$ ipython --no-banner

In [1]: import numpy as np

In [2]: import numpy.linalg as la

In [3]: np.set_printoptions(precision=1, suppress=True, linewidth=160)

In [4]: tidy = lambda a: np.round(a, 1) + 0

In [5]: K = np.array([[5, 1, -3], [0, -4, -1], [0, -4, -1], [-5, 2, 0]])

In [6]: # row 2 repeats row 1

In [7]: vec = np.array([3, 3, 2])

In [8]: K @ vec
Out[8]: array([ 12, -14, -14,  -9])

In [9]: K * vec
Out[9]: 
array([[ 15,   3,  -6],
       [  0, -12,  -2],
       [  0, -12,  -2],
       [-15,   6,   0]])

In [10]: np.sign((K @ vec).round(6))
Out[10]: array([ 1, -1, -1, -1])

In [11]: (K @ vec).argmax()
Out[11]: np.int64(0)

In [12]: K @ (2 * vec)
Out[12]: array([ 24, -28, -28, -18])

In [13]: la.norm(K @ vec) <= la.norm(K, 2) * la.norm(vec) + 1e-9
Out[13]: np.True_

In [14]: (K * vec).sum(axis=1)
Out[14]: array([ 12, -14, -14,  -9])

In [15]: proj = K @ la.solve(K.T @ K, K.T)

In [16]: la.matrix_rank(np.eye(4) - proj)
Out[16]: np.int64(1)

In [17]: tidy(proj)
Out[17]: 
array([[1. , 0. , 0. , 0. ],
       [0. , 0.5, 0.5, 0. ],
       [0. , 0.5, 0.5, 0. ],
       [0. , 0. , 0. , 1. ]])

In [18]: tidy((np.eye(4) - proj) @ K)
Out[18]: 
array([[0., 0., 0.],
       [0., 0., 0.],
       [0., 0., 0.],
       [0., 0., 0.]])

In [19]: tidy(proj @ K[:, 2])
Out[19]: array([-3., -1., -1.,  0.])

In [20]: np.trace(proj)
Out[20]: np.float64(3.0)

In [21]: tidy(la.eigvalsh(proj))
Out[21]: array([0., 1., 1., 1.])

In [22]: vec = np.array([0, -2, -3])

In [23]: y = K @ vec

In [24]: tidy(la.lstsq(K, y)[0])
Out[24]: array([ 0., -2., -3.])

In [25]: y
Out[25]: array([ 7, 11, 11, -4])

In [26]: rng = np.random.default_rng(142)

In [27]: y = y + 0.1 * rng.normal(size=4)

In [28]: tidy(y)
Out[28]: array([ 7. , 10.8, 11. , -3.9])

In [29]: beta, *_ = la.lstsq(K, y)

In [30]: tidy(la.norm(y - K @ beta))
Out[30]: np.float64(0.1)

In [31]: tidy(K.T @ (y - K @ beta))
Out[31]: array([0., 0., 0.])

In [32]: tidy(beta)
Out[32]: array([ 0., -2., -3.])

In [33]: A = np.load("dump.npy")

In [34]: A
Out[34]: 
array([[ 0., -6.],
       [ 0., -7.]])

In [35]: try:
    ...:     la.inv(A)
    ...: except la.LinAlgError as e:
    ...:     print("failed:", e)
    ...: 
failed: Singular matrix

In [36]: np.unique(A.round(6), axis=0).shape
Out[36]: (2, 2)

In [37]: np.allclose(A[:-1].T @ la.lstsq(A[:-1].T, A[-1])[0], A[-1])
Out[37]: True

In [38]: np.abs(np.diag(la.qr(A)[1])) > 1e-9
Out[38]: array([False,  True])

In [39]: tidy(np.trace(la.pinv(A) @ A))
Out[39]: np.float64(1.0)

In [40]: def softmax(z):
    ...:     e = np.exp(z - z.max(axis=-1, keepdims=True))
    ...:     return e / e.sum(axis=-1, keepdims=True)
    ...: 

In [41]: tidy(softmax(10 * K[0]))
Out[41]: array([1., 0., 0.])

In [42]: scores = K @ K.T / np.sqrt(3)

In [43]: tidy(softmax(scores)[0] @ K)
Out[43]: array([ 5.,  1., -3.])

In [44]: tidy(softmax(scores + np.triu(np.full(scores.shape, -np.inf), 1)))
Out[44]: 
array([[1. , 0. , 0. , 0. ],
       [0. , 1. , 0. , 0. ],
       [0. , 0.5, 0.5, 0. ],
       [0. , 0. , 0. , 1. ]])

In [45]: r = la.matrix_rank(A)

In [46]: r
Out[46]: np.int64(1)

In [47]: N = la.svd(A)[2][r:].T

In [48]: la.matrix_rank(A.T @ A), la.matrix_rank(A @ A.T)
Out[48]: (np.int64(1), np.int64(1))

In [49]: [int(la.matrix_rank(np.delete(A, i, axis=0))) for i in range(2)]
Out[49]: [1, 1]
